% python3 -q
>>> import numpy as np
>>> from numpy import linalg as LA
>>> np.set_printoptions(precision=3, suppress=True, linewidth=120, legacy="1.25")
>>> def tidy(a):
...     return np.round(a, 3) + 0
... 
>>> M2 = np.array([[1, 3, 2, 0, 1, 0],
...     [1, 1, 0, 0, 3, 2],
...     [0, 1, 1, 3, 3, 3],
...     [2, 0, 0, 3, 2, 0]])
>>> m1 = M2.T @ M2
>>> m1
array([[ 6,  4,  2,  6,  8,  2],
       [ 4, 11,  7,  3,  9,  5],
       [ 2,  7,  5,  3,  5,  3],
       [ 6,  3,  3, 18, 15,  9],
       [ 8,  9,  5, 15, 23, 15],
       [ 2,  5,  3,  9, 15, 13]])
>>> # looks like rank 4
>>> np.unique(m1.round(6), axis=0).shape
(6, 6)
>>> tidy(np.trace(LA.pinv(m1) @ m1))
4.0
>>> np.allclose(m1[:-1].T @ LA.lstsq(m1[:-1].T, m1[-1])[0], m1[-1])
True
>>> print(LA.lstsq(m1[:-1].T, m1[-1])[2])
4
>>> LA.matrix_rank(m1, rtol=0.1)
3
>>> [round(float(x), 3) for x in LA.svd(m1, compute_uv=False)[:3]]
[51.933, 12.572, 7.592]
>>> np.argsort(-LA.norm(m1, axis=0).round(6), kind="stable")[:3]
array([4, 3, 5])
>>> Uu, s, Vt = LA.svd(m1)
>>> tidy(s)
array([51.933, 12.572,  7.592,  3.902,  0.   ,  0.   ])
>>> M2 = Uu[:, :4] @ np.diag(s[:4]) @ Vt[:4]
>>> tidy(LA.norm(m1 - M2) / LA.norm(m1))
0.0
>>> LA.matrix_rank(M2)
4
>>> w, vecs = LA.eigh(m1)
>>> print(tidy(vecs.T @ m1 @ vecs))
[[ 0.     0.     0.     0.     0.     0.   ]
 [ 0.     0.     0.     0.     0.     0.   ]
 [ 0.     0.     3.902  0.     0.     0.   ]
 [ 0.     0.     0.     7.592  0.     0.   ]
 [ 0.     0.     0.     0.    12.572  0.   ]
 [ 0.     0.     0.     0.     0.    51.933]]
>>> np.unique(w.round(6) + 0, return_counts=True)[1]
array([2, 1, 1, 1, 1])
>>> print(tidy(LA.eigvalsh(m1 @ m1)))
[   0.       0.      15.229   57.635  158.067 2697.069]
>>> F = np.loadtxt("x.csv", delimiter=",")
>>> F
array([[-0.853, -0.236,  0.003,  1.368, -0.13 ],
       [ 0.271, -0.131,  1.243, -0.4  ,  1.477],
       [ 1.923, -1.208,  1.386,  0.984, -0.935]])
>>> M2 = F / LA.norm(F, axis=1, keepdims=True)
>>> cov = M2 @ M2.T
>>> tidy(LA.norm(M2, axis=1))
array([1., 1., 1.])
>>> tidy(cov)
array([[ 1.   , -0.287,  0.024],
       [-0.287,  1.   ,  0.105],
       [ 0.024,  0.105,  1.   ]])
>>> (np.abs(cov) > 0.9).astype(int)
array([[1, 0, 0],
       [0, 1, 0],
       [0, 0, 1]])
>>> w, vecs = LA.eigh(cov)
>>> (w > 1e-8).sum(), (w < -1e-8).sum()
(3, 0)
>>> tidy(LA.svd(cov, compute_uv=False))
array([1.299, 1.015, 0.686])
>>> np.unique(w.round(6) + 0, return_counts=True)[1]
array([1, 1, 1])
